% python3 -q
>>> import numpy as np
>>> np.set_printoptions(precision=2, suppress=True, linewidth=140)
>>> rnd = lambda a: np.round(a, 2) + 0
>>> r0 = np.array([6, -6, 6, -9, 6, -9, -5, 3, -4, 4, -4, -1, 9, -3, -9]) + 0.5
>>> X = np.eye(15) - 2 * np.outer(r0, r0) / (r0 @ r0)
>>> print(rnd(X))
[[ 0.85  0.13 -0.15  0.2  -0.15  0.2   0.11 -0.08  0.08 -0.11  0.08  0.01 -0.23  0.06  0.2 ]
 [ 0.13  0.89  0.13 -0.17  0.13 -0.17 -0.09  0.07 -0.07  0.09 -0.07 -0.01  0.19 -0.05 -0.17]
 [-0.15  0.13  0.85  0.2  -0.15  0.2   0.11 -0.08  0.08 -0.11  0.08  0.01 -0.23  0.06  0.2 ]
 [ 0.2  -0.17  0.2   0.74  0.2  -0.26 -0.14  0.11 -0.11  0.14 -0.11 -0.02  0.29 -0.08 -0.26]
 [-0.15  0.13 -0.15  0.2   0.85  0.2   0.11 -0.08  0.08 -0.11  0.08  0.01 -0.23  0.06  0.2 ]
 [ 0.2  -0.17  0.2  -0.26  0.2   0.74 -0.14  0.11 -0.11  0.14 -0.11 -0.02  0.29 -0.08 -0.26]
 [ 0.11 -0.09  0.11 -0.14  0.11 -0.14  0.93  0.06 -0.06  0.07 -0.06 -0.01  0.16 -0.04 -0.14]
 [-0.08  0.07 -0.08  0.11 -0.08  0.11  0.06  0.96  0.04 -0.06  0.04  0.01 -0.12  0.03  0.11]
 [ 0.08 -0.07  0.08 -0.11  0.08 -0.11 -0.06  0.04  0.96  0.06 -0.04 -0.01  0.12 -0.03 -0.11]
 [-0.11  0.09 -0.11  0.14 -0.11  0.14  0.07 -0.06  0.06  0.93  0.06  0.01 -0.16  0.04  0.14]
 [ 0.08 -0.07  0.08 -0.11  0.08 -0.11 -0.06  0.04 -0.04  0.06  0.96 -0.01  0.12 -0.03 -0.11]
 [ 0.01 -0.01  0.01 -0.02  0.01 -0.02 -0.01  0.01 -0.01  0.01 -0.01  1.    0.02  0.   -0.02]
 [-0.23  0.19 -0.23  0.29 -0.23  0.29  0.16 -0.12  0.12 -0.16  0.12  0.02  0.67  0.09  0.29]
 [ 0.06 -0.05  0.06 -0.08  0.06 -0.08 -0.04  0.03 -0.03  0.04 -0.03  0.    0.09  0.98 -0.08]
 [ 0.2  -0.17  0.2  -0.26  0.2  -0.26 -0.14  0.11 -0.11  0.14 -0.11 -0.02  0.29 -0.08  0.74]]
>>> evals, evecs = np.linalg.eigh(X)
>>> print(rnd(np.linalg.eigvalsh(X @ X)))
[1. 1. 1. 1. 1. 1. 1. 1. 1. 1. 1. 1. 1. 1. 1.]
>>> print(rnd(np.linalg.eigvalsh(X + 5 * np.eye(15))))
[4. 6. 6. 6. 6. 6. 6. 6. 6. 6. 6. 6. 6. 6. 6.]
>>> print(rnd(np.linalg.svd(X, compute_uv=False)))
[1. 1. 1. 1. 1. 1. 1. 1. 1. 1. 1. 1. 1. 1. 1.]
>>> print(rnd(X[:, 2] @ X[:, 4]))
0.0
>>> mat = np.load("arr.npy")
>>> print(rnd(mat))
[[0.33 0.17 0.   0.   0.17 0.   0.   0.   0.   0.17 0.17 0.   0.   0.  ]
 [0.   0.25 0.   0.   0.25 0.25 0.25 0.   0.   0.   0.   0.   0.   0.  ]
 [0.   0.2  0.2  0.   0.   0.   0.   0.2  0.2  0.   0.   0.   0.   0.2 ]
 [0.   0.   0.   0.5  0.   0.   0.5  0.   0.   0.   0.   0.   0.   0.  ]
 [0.2  0.2  0.   0.   0.2  0.2  0.   0.   0.   0.   0.2  0.   0.   0.  ]
 [0.   0.2  0.   0.   0.2  0.2  0.   0.   0.2  0.2  0.   0.   0.   0.  ]
 [0.2  0.   0.2  0.   0.   0.   0.2  0.   0.2  0.   0.2  0.   0.   0.  ]
 [0.   0.   0.2  0.   0.   0.   0.2  0.2  0.   0.   0.2  0.2  0.   0.  ]
 [0.   0.   0.14 0.   0.   0.14 0.   0.   0.29 0.14 0.   0.14 0.14 0.  ]
 [0.   0.   0.   0.5  0.   0.   0.   0.   0.   0.5  0.   0.   0.   0.  ]
 [0.14 0.   0.14 0.   0.   0.14 0.   0.   0.14 0.14 0.14 0.14 0.   0.  ]
 [0.2  0.   0.   0.2  0.   0.   0.   0.   0.   0.   0.   0.2  0.2  0.2 ]
 [0.17 0.   0.   0.   0.   0.17 0.   0.   0.17 0.17 0.17 0.   0.17 0.  ]
 [0.   0.   0.   0.   0.   0.   0.25 0.   0.   0.   0.25 0.   0.   0.5 ]]
>>> r0 = np.array([-2, -2, 0])
>>> print(rnd(np.convolve(mat[12], r0)))
[-0.33 -0.33  0.    0.    0.   -0.33 -0.33  0.   -0.33 -0.67 -0.67 -0.33 -0.33 -0.33  0.    0.  ]
>>> W = np.array([[-3, 0, 5, -5, -2, 2],
...     [2, -1, -5, -5, 0, 4],
...     [-3, 3, -1, 5, 0, -2],
...     [2, 2, 5, -2, 0, 1],
...     [-1, -4, -5, 0, 1, 4],
...     [1, 0, 5, -5, 5, -2],
...     [2, 5, 2, 1, 1, 5],
...     [-2, 5, 1, -5, 3, 1],
...     [-3, -3, -3, 4, 1, 2],
...     [-2, -5, 3, -3, 5, 5],
...     [4, -2, 3, 3, -5, -2],
...     [-1, 3, -2, -1, -5, -4],
...     [-4, -4, -1, 3, 0, -3],
...     [3, -3, -4, -5, -3, -5]])
>>> beta = np.array([2, 0, 2, 3, 0, 2])
>>> H = np.maximum(mat @ W + beta, 0)
>>> print((H > 0).astype(int))
[[1 0 1 1 0 1]
 [1 0 1 1 1 1]
 [1 1 0 1 1 1]
 [1 1 1 1 1 1]
 [1 0 1 1 0 1]
 [1 0 1 1 1 1]
 [1 1 1 1 0 1]
 [1 1 1 1 0 1]
 [0 0 1 1 1 1]
 [1 0 1 1 1 1]
 [1 0 1 1 0 1]
 [1 0 1 1 0 1]
 [1 0 1 1 1 1]
 [1 0 1 1 0 1]]
>>> print(np.linalg.matrix_rank(H))
6
>>> cent = np.array([[6, 9, 4], [4, 5, 1], [8, 7, 5], [1, 1, 6], [1, 6, 9], [7, 4, 7]])
>>> print((H @ cent).round(6).argmax(axis=1))
[0 2 2 0 0 2 2 1 2 2 2 1 2 1]
>>> rng = np.random.default_rng(6866)
>>> lab = rng.permutation(14)
>>> print(lab)
[ 8  2 10  9  3  4  6 12  1  5 11 13  0  7]
>>> other = mat[lab][:, lab]
>>> print(rnd(np.diag(other)))
[0.29 0.2  0.14 0.5  0.5  0.2  0.2  0.17 0.25 0.2  0.2  0.5  0.33 0.2 ]
>>> print(rnd(np.trace(other)))
3.88
>>> lab = rng.integers(0, 2, 11)
>>> F = (lab[:, None] == lab) * -2 + np.eye(11)
>>> print(F)
[[-1.  0.  0.  0. -2. -2. -2. -2.  0. -2.  0.]
 [ 0. -1. -2. -2.  0.  0.  0.  0. -2.  0. -2.]
 [ 0. -2. -1. -2.  0.  0.  0.  0. -2.  0. -2.]
 [ 0. -2. -2. -1.  0.  0.  0.  0. -2.  0. -2.]
 [-2.  0.  0.  0. -1. -2. -2. -2.  0. -2.  0.]
 [-2.  0.  0.  0. -2. -1. -2. -2.  0. -2.  0.]
 [-2.  0.  0.  0. -2. -2. -1. -2.  0. -2.  0.]
 [-2.  0.  0.  0. -2. -2. -2. -1.  0. -2.  0.]
 [ 0. -2. -2. -2.  0.  0.  0.  0. -1.  0. -2.]
 [-2.  0.  0.  0. -2. -2. -2. -2.  0. -1.  0.]
 [ 0. -2. -2. -2.  0.  0.  0.  0. -2.  0. -1.]]
>>> other = F[0, 0] * F[1:] - np.outer(F[1:, 0], F[0])
>>> print(other)
[[ 0.  1.  2.  2.  0.  0.  0.  0.  2.  0.  2.]
 [ 0.  2.  1.  2.  0.  0.  0.  0.  2.  0.  2.]
 [ 0.  2.  2.  1.  0.  0.  0.  0.  2.  0.  2.]
 [ 0.  0.  0.  0. -3. -2. -2. -2.  0. -2.  0.]
 [ 0.  0.  0.  0. -2. -3. -2. -2.  0. -2.  0.]
 [ 0.  0.  0.  0. -2. -2. -3. -2.  0. -2.  0.]
 [ 0.  0.  0.  0. -2. -2. -2. -3.  0. -2.  0.]
 [ 0.  2.  2.  2.  0.  0.  0.  0.  1.  0.  2.]
 [ 0.  0.  0.  0. -2. -2. -2. -2.  0. -3.  0.]
 [ 0.  2.  2.  2.  0.  0.  0.  0.  2.  0.  1.]]
>>> print(F[:, 0] / F[0, 0])
[ 1. -0. -0. -0.  2.  2.  2.  2. -0.  2. -0.]
>>> print(np.flatnonzero(~other.round(6).any(axis=1)))
[]
